$ ipython --no-banner

In [1]: import numpy as np

In [2]: np.set_printoptions(precision=2, suppress=True, linewidth=140, floatmode="fixed")

In [3]: rng = np.random.default_rng(886)

In [4]: mat = np.eye(3, dtype=int)[rng.permutation(3)] * np.array([1, 0, 0])

In [5]: mat
Out[5]: 
array([[0, 0, 0],
       [0, 0, 0],
       [1, 0, 0]])

In [6]: x0 = np.array([-7, 9, -4])

In [7]: mat @ np.eye(3)[2]
Out[7]: array([0.00, 0.00, 0.00])

In [8]: (mat * x0).sum(axis=1)
Out[8]: array([ 0,  0, -7])

In [9]: mat @ (2 * x0)
Out[9]: array([  0,   0, -14])

In [10]: mat * x0
Out[10]: 
array([[ 0,  0,  0],
       [ 0,  0,  0],
       [-7,  0,  0]])

In [11]: np.sign((mat @ x0).round(6))
Out[11]: array([ 0,  0, -1])

In [12]: (mat @ x0).argmax()
Out[12]: np.int64(0)

In [13]: mat.T @ mat
Out[13]: 
array([[1, 0, 0],
       [0, 0, 0],
       [0, 0, 0]])

In [14]: mat @ mat.T
Out[14]: 
array([[0, 0, 0],
       [0, 0, 0],
       [0, 0, 1]])

In [15]: np.linalg.norm(mat, axis=0)
Out[15]: array([1.00, 0.00, 0.00])

In [16]: out = np.array([[0, -1, -1], [-3, -1, -8], [-7, 4, -7], [0, 6, -4], [7, -7, 0]])

In [17]: basis = np.array([[0, -2, -2, 0, -2], [1, 2, 0, -1, -2], [1, 1, 0, 2, 2]])

In [18]: arr = out @ basis

In [19]: arr
Out[19]: 
array([[ -2,  -3,   0,  -1,   0],
       [ -9,  -4,   6, -15,  -8],
       [ -3,  15,  14, -18,  -8],
       [  2,   8,   0, -14, -20],
       [ -7, -28, -14,   7,   0]])

In [20]: rank = np.linalg.matrix_rank(arr)

In [21]: rank
Out[21]: np.int64(3)

In [22]: N = np.linalg.svd(arr)[2][rank:].T

In [23]: np.linalg.matrix_rank(arr.T @ arr), np.linalg.matrix_rank(arr @ arr.T)
Out[23]: (np.int64(3), np.int64(3))

In [24]: N.shape
Out[24]: (5, 2)

In [25]: np.round(arr @ N, 2) + 0
Out[25]: 
array([[0.00, 0.00],
       [0.00, 0.00],
       [0.00, 0.00],
       [0.00, 0.00],
       [0.00, 0.00]])

In [26]: [int(np.linalg.matrix_rank(arr[:, :j + 1])) for j in range(5)]
Out[26]: [1, 2, 3, 3, 3]

In [27]: [int(np.linalg.matrix_rank(arr[:i])) for i in range(1, len(arr) + 1)]
Out[27]: [1, 2, 3, 3, 3]

In [28]: np.round(np.trace(np.linalg.pinv(arr) @ arr), 2)
Out[28]: np.float64(3.0)

In [29]: np.linalg.lstsq(arr[:-1].T, arr[-1])[2]
Out[29]: np.int32(3)

In [30]: np.round(arr @ np.linalg.pinv(arr) @ arr, 2) + 0
Out[30]: 
array([[ -2.00,  -3.00,   0.00,  -1.00,   0.00],
       [ -9.00,  -4.00,   6.00, -15.00,  -8.00],
       [ -3.00,  15.00,  14.00, -18.00,  -8.00],
       [  2.00,   8.00,   0.00, -14.00, -20.00],
       [ -7.00, -28.00, -14.00,   7.00,   0.00]])

In [31]: np.allclose(arr[:-1].T @ np.linalg.lstsq(arr[:-1].T, arr[-1])[0], arr[-1])
Out[31]: True

In [32]: X = np.load("arr.npy")

In [33]: X
Out[33]: 
array([[9, 6],
       [6, 4]])

In [34]: lab = rng.permutation(5)

In [35]: lab
Out[35]: array([0, 1, 2, 4, 3])

In [36]: out = arr[lab][:, lab]

In [37]: np.round(np.sort(np.abs(np.linalg.eigvals(out))), 2) + 0
Out[37]: array([ 0.00,  0.00, 12.26, 12.26, 26.20])

In [38]: out
Out[38]: 
array([[ -2,  -3,   0,   0,  -1],
       [ -9,  -4,   6,  -8, -15],
       [ -3,  15,  14,  -8, -18],
       [ -7, -28, -14,   0,   7],
       [  2,   8,   0, -20, -14]])

In [39]: np.trace(out)
Out[39]: np.int64(-6)

In [40]: np.diag(out)
Out[40]: array([ -2,  -4,  14,   0, -14])

In [41]: np.linalg.lstsq(out[:-1].T, out[-1])[2]
Out[41]: np.int32(3)

In [42]: np.round(np.trace(np.linalg.pinv(out) @ out), 2)
Out[42]: np.float64(3.0)

In [43]: np.unique(out.round(6), axis=0).shape
Out[43]: (5, 5)

In [44]: np.abs(np.diag(np.linalg.qr(out)[1])) > 1e-9
Out[44]: array([ True,  True,  True, False, False])

In [45]: np.allclose(out[:-1].T @ np.linalg.lstsq(out[:-1].T, out[-1])[0], out[-1])
Out[45]: True

In [46]: J = np.array([[1, 0, 3, 3, 3],
    ...:     [3, 1, 0, 3, 3],
    ...:     [3, 3, 1, 0, 3],
    ...:     [3, 3, 3, 1, 0],
    ...:     [0, 3, 3, 3, 1]])

In [47]: J
Out[47]: 
array([[1, 0, 3, 3, 3],
       [3, 1, 0, 3, 3],
       [3, 3, 1, 0, 3],
       [3, 3, 3, 1, 0],
       [0, 3, 3, 3, 1]])

In [48]: O, V = np.linalg.qr(J[:, :1])[0], np.linalg.qr(J[:, 1:])[0]

In [49]: sig = np.linalg.svd(O.T @ V, compute_uv=False)

In [50]: (sig > 0.9).sum()
Out[50]: np.int64(0)

In [51]: sig
Out[51]: array([0.87])

In [52]: feats = np.load("m.npy")

In [53]: feats
Out[53]: 
array([[3, 0, 0, 0],
       [0, 3, 0, 0],
       [0, 0, 2, 0],
       [0, 0, 0, 1]])

In [54]: # splits into 4 blocks

In [55]: O, V = np.linalg.qr(feats[:, :1])[0], np.linalg.qr(feats[:, 1:])[0]

In [56]: sig = np.linalg.svd(O.T @ V, compute_uv=False)

In [57]: (sig > 0.9).sum()
Out[57]: np.int64(0)

In [58]: np.round(np.linalg.norm(O @ O.T - V @ V.T, 2), 2)
Out[58]: np.float64(1.0)

In [59]: out = np.array([[2, 1, 2], [0, 2, 2], [2, 0, 1]])

In [60]: out[-1] = out[0]

In [61]: K = out + 0.1 * np.eye(3)

In [62]: K
Out[62]: 
array([[2.10, 1.00, 2.00],
       [0.00, 2.10, 2.00],
       [2.00, 1.00, 2.10]])

In [63]: vals, V = np.linalg.eig(K)

In [64]: round(np.prod(vals), 2)
Out[64]: np.float64(0.66)

In [65]: vals
Out[65]: array([0.10, 1.37, 4.83])

In [66]: O, V = np.linalg.qr(K[:, :1])[0], np.linalg.qr(K[:, 1:])[0]

In [67]: sig = np.linalg.svd(O.T @ V, compute_uv=False)

In [68]: np.degrees(np.arccos(sig.clip(0, 1)))
Out[68]: array([4.00])

In [69]: np.round(np.linalg.norm(O @ O.T - V @ V.T, 2), 2)
Out[69]: np.float64(1.0)

In [70]: data = np.load("sample11.npy")

In [71]: data
Out[71]: 
array([[0.50, 0.25, 0.25],
       [0.00, 1.00, 0.00],
       [0.50, 0.00, 0.50]])

In [72]: out = data / np.sqrt((data ** 2).mean(axis=1, keepdims=True))

In [73]: np.linalg.norm(out, axis=1)
Out[73]: array([1.73, 1.73, 1.73])

In [74]: np.linalg.matrix_rank(out) == np.linalg.matrix_rank(data)
Out[74]: np.True_

In [75]: np.linalg.matrix_rank(data - data.mean(axis=1, keepdims=True))
Out[75]: np.int64(2)

In [76]: Uu, sig, Vh = np.linalg.svd(arr)

In [77]: V = Vh[:(sig > 1e-8).sum()]

In [78]: x0 = arr[4] + 5 * arr[1] + rng.integers(2) * np.eye(5)[3]

In [79]: x0
Out[79]: array([-52.00, -48.00,  16.00, -68.00, -40.00])

In [80]: round(float(np.linalg.norm(x0 - V.T @ V @ x0)), 2)
Out[80]: 0.0

In [81]: np.allclose(V.T @ V @ x0, x0)
Out[81]: True

In [82]: np.linalg.matrix_rank(np.vstack([arr, x0]))
Out[82]: np.int64(3)

In [83]: out = np.array([[-2, -1, 3], [0, -3, 0], [1, 2, -3]])

In [84]: A = np.triu(out, 1)

In [85]: A
Out[85]: 
array([[ 0, -1,  3],
       [ 0,  0,  0],
       [ 0,  0,  0]])

In [86]: lab = rng.permutation(3)

In [87]: lab
Out[87]: array([1, 2, 0])

In [88]: out = mat[lab][:, lab]

In [89]: np.sort(np.abs(np.linalg.eigvals(out)))
Out[89]: array([0.00, 0.00, 0.00])

In [90]: round(np.linalg.det(out), 2), round(float(np.linalg.det(mat[lab])), 2)
Out[90]: (np.float64(0.0), 0.0)
